In [1]: import numpy as np

In [2]: from numpy import linalg as LA

In [3]: np.set_printoptions(precision=3, suppress=True, linewidth=120, floatmode="fixed")

In [4]: def rd(a):
   ...:     return np.round(a, 3) + 0
   ...: 

In [5]: mat = np.load("mat.npy")

In [6]: mat
Out[6]: 
array([[ 2,  5,  4, -3,  3,  0,  3,  2, -2,  5,  0, -3,  5, -3],
       [-3,  2,  5,  4, -3,  3,  0,  3,  2, -2,  5,  0, -3,  5],
       [ 5, -3,  2,  5,  4, -3,  3,  0,  3,  2, -2,  5,  0, -3],
       [-3,  5, -3,  2,  5,  4, -3,  3,  0,  3,  2, -2,  5,  0],
       [ 0, -3,  5, -3,  2,  5,  4, -3,  3,  0,  3,  2, -2,  5],
       [ 5,  0, -3,  5, -3,  2,  5,  4, -3,  3,  0,  3,  2, -2],
       [-2,  5,  0, -3,  5, -3,  2,  5,  4, -3,  3,  0,  3,  2],
       [ 2, -2,  5,  0, -3,  5, -3,  2,  5,  4, -3,  3,  0,  3],
       [ 3,  2, -2,  5,  0, -3,  5, -3,  2,  5,  4, -3,  3,  0],
       [ 0,  3,  2, -2,  5,  0, -3,  5, -3,  2,  5,  4, -3,  3],
       [ 3,  0,  3,  2, -2,  5,  0, -3,  5, -3,  2,  5,  4, -3],
       [-3,  3,  0,  3,  2, -2,  5,  0, -3,  5, -3,  2,  5,  4],
       [ 4, -3,  3,  0,  3,  2, -2,  5,  0, -3,  5, -3,  2,  5],
       [ 5,  4, -3,  3,  0,  3,  2, -2,  5,  0, -3,  5, -3,  2]])

In [7]: Uu, sigma, VT = LA.svd(mat, full_matrices=False)

In [8]: np.allclose(Uu * sigma @ VT, mat)
Out[8]: True

In [9]: (sigma > 1e-8).sum()
Out[9]: np.int64(14)

In [10]: rd(np.sqrt((sigma ** 2).sum())), rd(LA.norm(mat))
Out[10]: (np.float64(45.519), np.float64(45.519))

In [11]: (mat @ mat)[0]
Out[11]: array([ 24, -30, 113, -28,  41,  20, -17,  82,  24, -32,  83,  22, -34,  56])

In [12]: rd(np.fft.fft(mat[0]))
Out[12]: 
array([ 18.000 +0.000j,   1.392 -3.874j,   5.458 -4.944j,   2.230 -7.725j, -11.152 -3.535j,  -9.622-17.315j,
        10.694 +4.750j,  12.000 +0.000j,  10.694 -4.750j,  -9.622+17.315j, -11.152 +3.535j,   2.230 +7.725j,
         5.458 +4.944j,   1.392 +3.874j])

In [13]: mat @ (-1.0) ** np.arange(14)
Out[13]: 
array([ 12.000, -12.000,  12.000, -12.000,  12.000, -12.000,  12.000, -12.000,  12.000, -12.000,  12.000, -12.000,
        12.000, -12.000])

In [14]: rng = np.random.default_rng(673401)

In [15]: lab = rng.permutation(14)

In [16]: lab
Out[16]: array([13,  3, 12, 10,  7,  4,  5,  9,  6,  8, 11,  1,  2,  0])

In [17]: B = mat[lab][:, lab]

In [18]: np.trace(B)
Out[18]: np.int64(28)

In [19]: rd(np.sort(np.abs(LA.eigvals(B))))
Out[19]: array([ 4.117,  4.117,  7.364,  7.364,  8.041,  8.041, 11.698, 11.698, 11.701, 11.701, 12.000, 18.000, 19.809, 19.809])

In [20]: np.diag(B)
Out[20]: array([2, 2, 2, 2, 2, 2, 2, 2, 2, 2, 2, 2, 2, 2])

In [21]: np.allclose(B, mat)
Out[21]: False

In [22]: m1 = np.array([[2, 2, 1, 1, 0, 1, 2, 1],
    ...:     [0, 2, 2, 0, 0, 2, 2, 1],
    ...:     [0, 0, 2, 2, 2, 2, 1, 0],
    ...:     [0, 0, 0, 2, 0, 1, 1, 0],
    ...:     [0, 0, 0, 0, 2, 0, 1, 2],
    ...:     [0, 0, 0, 0, 0, 2, 1, 2],
    ...:     [0, 0, 0, 0, 0, 0, 0, 2],
    ...:     [0, 0, 0, 0, 0, 0, 0, 0]])

In [23]: [int(LA.matrix_rank(LA.matrix_power(m1, p))) for p in range(1, 9)]
Out[23]: [7, 6, 6, 6, 6, 6, 6, 6]

In [24]: rd(np.sort(LA.eigvals(m1)))
Out[24]: array([0.000, 0.000, 2.000, 2.000, 2.000, 2.000, 2.000, 2.000])

In [25]: m1 @ m1
Out[25]: 
array([[ 4,  8,  8,  6,  2, 11, 11, 10],
       [ 0,  4,  8,  4,  4, 12,  8, 10],
       [ 0,  0,  4,  8,  8, 10,  8, 10],
       [ 0,  0,  0,  4,  0,  4,  3,  4],
       [ 0,  0,  0,  0,  4,  0,  2,  6],
       [ 0,  0,  0,  0,  0,  4,  2,  6],
       [ 0,  0,  0,  0,  0,  0,  0,  0],
       [ 0,  0,  0,  0,  0,  0,  0,  0]])

In [26]: np.prod(np.diag(m1)), rd(LA.det(m1))
Out[26]: (np.int64(0), np.float64(0.0))

In [27]: B = np.array([[2, -5, 3, -4, 5, 5],
    ...:     [4, 1, -4, -3, -2, 1],
    ...:     [2, 3, 1, 2, 2, 1],
    ...:     [-4, 5, -4, 2, -2, 3],
    ...:     [1, 4, -4, 3, 4, 1],
    ...:     [-5, -2, -3, 2, 3, 2]])

In [28]: X = B - B.T

In [29]: X
Out[29]: 
array([[  0,  -9,   1,   0,   4,  10],
       [  9,   0,  -7,  -8,  -6,   3],
       [ -1,   7,   0,   6,   6,   4],
       [  0,   8,  -6,   0,  -5,   1],
       [ -4,   6,  -6,   5,   0,  -2],
       [-10,  -3,  -4,  -1,   2,   0]])

In [30]: # skew, so no eigenvalue has a real part

In [31]: LA.matrix_power(X, 4)
Out[31]: 
array([[ 54311,  -5964,  -7818, -35427, -31037,   7829],
       [ -5964,  75264, -30678,  22413, -16224, -26370],
       [ -7818, -30678,  31155,   7383,  22755,   6525],
       [-35427,  22413,   7383,  36969,  25596,  -7026],
       [-31037, -16224,  22755,  25596,  34718,   9127],
       [  7829, -26370,   6525,  -7026,   9127,  24023]])

In [32]: np.allclose(X, X.T)
Out[32]: False

In [33]: np.allclose(X @ X.T, X.T @ X)
Out[33]: True

In [34]: rd(LA.det(X))
Out[34]: np.float64(400689.0)

In [35]: B = LA.inv(X)

In [36]: rd(LA.det(X) * LA.det(B))
Out[36]: np.float64(1.0)

In [37]: rd(LA.det(X) * B)
Out[37]: 
array([[     0.000,  24054.000,   4431.000, -35448.000,  27219.000, -29751.000],
       [-24054.000,      0.000,  34182.000,  26586.000, -38613.000,  12027.000],
       [ -4431.000, -34182.000,      0.000,  34182.000, -56337.000,  -8229.000],
       [ 35448.000, -26586.000, -34182.000,      0.000,  68997.000, -48108.000],
       [-27219.000,  38613.000,  56337.000, -68997.000,      0.000,  29118.000],
       [ 29751.000, -12027.000,   8229.000,  48108.000, -29118.000,      0.000]])

In [38]: (np.abs(B) > 1e-9).astype(int)
Out[38]: 
array([[0, 1, 1, 1, 1, 1],
       [1, 0, 1, 1, 1, 1],
       [1, 1, 0, 1, 1, 1],
       [1, 1, 1, 0, 1, 1],
       [1, 1, 1, 1, 0, 1],
       [1, 1, 1, 1, 1, 0]])

In [39]: rd(LA.cond(X))
Out[39]: np.float64(6.043)

In [40]: rd(LA.slogdet(X)[0])
Out[40]: np.float64(1.0)

In [41]: Q, V = LA.qr(mat[:, :6])[0], LA.qr(mat[:, 6:])[0]

In [42]: sigma = LA.svd(Q.T @ V, compute_uv=False)

In [43]: rd(np.degrees(np.arccos(sigma.clip(0, 1))))
Out[43]: array([27.819, 42.317, 59.623, 74.040, 74.095, 81.504])

In [44]: rd(LA.norm(Q @ Q.T - V @ V.T, 2))
Out[44]: np.float64(1.0)

In [45]: x0 = np.array([-9, 3, -2, 1, -3, -5])

In [46]: rhs = X @ x0

In [47]: rhs
Out[47]: array([-91, -72,  -2,  46,  81,  82])

In [48]: rd(LA.solve(X, rhs))
Out[48]: array([-9.000,  3.000, -2.000,  1.000, -3.000, -5.000])

In [49]: rd(LA.solve(X, 4 * rhs))
Out[49]: array([-36.000,  12.000,  -8.000,   4.000, -12.000, -20.000])

In [50]: W0 = 3 * np.eye(5) + np.eye(5, k=1)

In [51]: W0
Out[51]: 
array([[3.000, 1.000, 0.000, 0.000, 0.000],
       [0.000, 3.000, 1.000, 0.000, 0.000],
       [0.000, 0.000, 3.000, 1.000, 0.000],
       [0.000, 0.000, 0.000, 3.000, 1.000],
       [0.000, 0.000, 0.000, 0.000, 3.000]])

In [52]: proj = np.triu(np.array([[2, 1, 2, 0, 0],
    ...:     [3, 1, 0, 2, 3],
    ...:     [1, 2, 1, 2, 1],
    ...:     [0, 1, 2, 0, 3],
    ...:     [1, 3, 3, 2, 0]]), 1) + np.eye(5)

In [53]: B = proj @ W0 @ LA.inv(proj)

In [54]: B
Out[54]: 
array([[ 3.000,  1.000,  1.000, -2.000,  2.000],
       [ 0.000,  3.000,  1.000, -2.000,  7.000],
       [ 0.000,  0.000,  3.000,  1.000, -1.000],
       [ 0.000,  0.000,  0.000,  3.000,  1.000],
       [ 0.000,  0.000,  0.000,  0.000,  3.000]])

In [55]: proj @ W0 - W0 @ proj
Out[55]: 
array([[ 0.000,  0.000,  1.000,  0.000, -3.000],
       [ 0.000,  0.000,  0.000, -2.000,  1.000],
       [ 0.000,  0.000,  0.000,  0.000, -1.000],
       [ 0.000,  0.000,  0.000,  0.000,  0.000],
       [ 0.000,  0.000,  0.000,  0.000,  0.000]])

In [56]: np.trace(B), np.trace(W0)
Out[56]: (np.float64(15.0), np.float64(15.0))

In [57]: np.poly(B)
Out[57]: array([   1.000,  -15.000,   90.000, -270.000,  405.000, -243.000])

In [58]: LA.matrix_rank(B)
Out[58]: np.int64(5)

In [59]: rd(LA.det(B))
Out[59]: np.float64(243.0)

In [60]: LA.matrix_rank(W0 - W0[0, 0] * np.eye(5))
Out[60]: np.int64(4)

In [61]: np.prod(np.diag(W0)), rd(LA.det(W0))
Out[61]: (np.float64(243.0), np.float64(243.0))

In [62]: B = W0[0, 0] * W0[1:] - np.outer(W0[1:, 0], W0[0])

In [63]: B
Out[63]: 
array([[0.000, 9.000, 3.000, 0.000, 0.000],
       [0.000, 0.000, 9.000, 3.000, 0.000],
       [0.000, 0.000, 0.000, 9.000, 3.000],
       [0.000, 0.000, 0.000, 0.000, 9.000]])

In [64]: np.flatnonzero(~B.round(6).any(axis=1))
Out[64]: array([], dtype=int64)

In [65]: K = np.load("test4.npy")

In [66]: K
Out[66]: 
array([[   1,   -2,    4,   -8],
       [   1,   -1,    1,   -1],
       [   1,    0,    0,    0],
       [   1,    1,    1,    1],
       [   1,    2,    4,    8],
       [   1,    3,    9,   27],
       [   1,    4,   16,   64],
       [   1,    5,   25,  125],
       [   1,    6,   36,  216],
       [   1,    7,   49,  343],
       [   1,    8,   64,  512],
       [   1,    9,   81,  729],
       [   1,   10,  100, 1000],
       [   1,   11,  121, 1331],
       [   1,   12,  144, 1728]])

In [67]: B = np.array([[3, 3, 2], [3, 1, 2], [2, 1, 3], [3, 0, 2]])

In [68]: np.vstack([K, B.T]).shape
Out[68]: (18, 4)

In [69]: K @ B
Out[69]: 
array([[ -19,    5,   -6],
       [  -1,    3,    1],
       [   3,    3,    2],
       [  11,    5,    9],
       [  41,    9,   34],
       [ 111,   15,   89],
       [ 239,   23,  186],
       [ 443,   33,  337],
       [ 741,   45,  554],
       [1151,   59,  849],
       [1691,   75, 1234],
       [2379,   93, 1721],
       [3233,  113, 2322],
       [4271,  135, 3049],
       [5511,  159, 3914]])

In [70]: rd(LA.norm(K, 2) / LA.norm(K))
Out[70]: np.float64(1.0)

In [71]: x0 = np.array([-7, 4, 6, 6])

In [72]: (K @ x0).argmax()
Out[72]: np.int64(14)

In [73]: K @ np.eye(4)[0]
Out[73]: array([1.000, 1.000, 1.000, 1.000, 1.000, 1.000, 1.000, 1.000, 1.000, 1.000, 1.000, 1.000, 1.000, 1.000, 1.000])

In [74]: K @ (2 * x0)
Out[74]: array([  -78,   -22,   -14,    18,   146,   442,   978,  1826,  3058,  4746,  6962,  9778, 13266, 17498, 22546])

In [75]: (K * x0).sum(axis=1)
Out[75]: array([  -39,   -11,    -7,     9,    73,   221,   489,   913,  1529,  2373,  3481,  4889,  6633,  8749, 11273])

In [76]: K @ x0
Out[76]: array([  -39,   -11,    -7,     9,    73,   221,   489,   913,  1529,  2373,  3481,  4889,  6633,  8749, 11273])

In [77]: LA.norm(K @ x0) <= LA.norm(K, 2) * LA.norm(x0) + 1e-9
Out[77]: np.True_

In [78]: np.einsum("ij,j->i", K, x0)
Out[78]: array([  -39,   -11,    -7,     9,    73,   221,   489,   913,  1529,  2373,  3481,  4889,  6633,  8749, 11273])

In [79]: K @ np.ones(4)
Out[79]: 
array([  -5.000,    0.000,    1.000,    4.000,   15.000,   40.000,   85.000,  156.000,  259.000,  400.000,  585.000,
        820.000, 1111.000, 1464.000, 1885.000])

In [80]: T = np.stack([K, 3 * K, K[::-1]])

In [81]: LA.matrix_rank(T.reshape(3, -1))
Out[81]: np.int64(2)

In [82]: T.sum(axis=0)
Out[82]: 
array([[   5,    4,  160, 1696],
       [   5,    7,  125, 1327],
       [   5,   10,  100, 1000],
       [   5,   13,   85,  733],
       [   5,   16,   80,  544],
       [   5,   19,   85,  451],
       [   5,   22,  100,  472],
       [   5,   25,  125,  625],
       [   5,   28,  160,  928],
       [   5,   31,  205, 1399],
       [   5,   34,  260, 2056],
       [   5,   37,  325, 2917],
       [   5,   40,  400, 4000],
       [   5,   43,  485, 5323],
       [   5,   46,  580, 6904]])

In [83]: T.shape
Out[83]: (3, 15, 4)

In [84]: E = np.load("block5.npy")

In [85]: E
Out[85]: 
array([[-1,  3,  3, -1, -3,  0,  3],
       [ 1, -2, -1, -3,  2,  0, -1],
       [ 2,  2,  1, -2, -3,  1, -1],
       [-3,  0,  3,  0,  3,  2,  2],
       [-1, -2,  3,  3,  1, -2,  2],
       [-1,  3,  2,  2, -1,  0, -1],
       [-2,  1, -1, -3,  0,  0, -2]])

In [86]: B = LA.inv(E)

In [87]: rd(LA.det(E) * LA.det(B))
Out[87]: np.float64(1.0)

In [88]: rd(LA.slogdet(E)[0])
Out[88]: np.float64(-1.0)

In [89]: rd(E @ B)
Out[89]: 
array([[1.000, 0.000, 0.000, 0.000, 0.000, 0.000, 0.000],
       [0.000, 1.000, 0.000, 0.000, 0.000, 0.000, 0.000],
       [0.000, 0.000, 1.000, 0.000, 0.000, 0.000, 0.000],
       [0.000, 0.000, 0.000, 1.000, 0.000, 0.000, 0.000],
       [0.000, 0.000, 0.000, 0.000, 1.000, 0.000, 0.000],
       [0.000, 0.000, 0.000, 0.000, 0.000, 1.000, 0.000],
       [0.000, 0.000, 0.000, 0.000, 0.000, 0.000, 1.000]])

In [90]: X - X[0]
Out[90]: 
array([[  0,   0,   0,   0,   0,   0],
       [  9,   9,  -8,  -8, -10,  -7],
       [ -1,  16,  -1,   6,   2,  -6],
       [  0,  17,  -7,   0,  -9,  -9],
       [ -4,  15,  -7,   5,  -4, -12],
       [-10,   6,  -5,  -1,  -2, -10]])

In [91]: np.count_nonzero(X)
Out[91]: np.int64(28)

In [92]: np.unravel_index(np.abs(X).argmax(), X.shape)
Out[92]: (np.int64(0), np.int64(5))

In [93]: rd(LA.svd(X, compute_uv=False))
Out[93]: array([18.238, 18.238, 11.500, 11.500,  3.018,  3.018])

In [94]: x0 = np.array([-1, 7, 9, 0, -3, -5, 7])

In [95]: rhs = E @ x0

In [96]: beta, lr = np.zeros(7), 1 / LA.norm(E, 2) ** 2

In [97]: for i in range(8):
    ...:     beta -= lr * E.T @ (E @ beta - rhs)
    ...:     if i % 2 == 0: print(i, round(LA.norm(E @ beta - rhs), 3))
    ...: 
0 16.005
2 10.539
4 8.086
6 6.557

In [98]: rd(LA.cond(E))
Out[98]: np.float64(11.878)
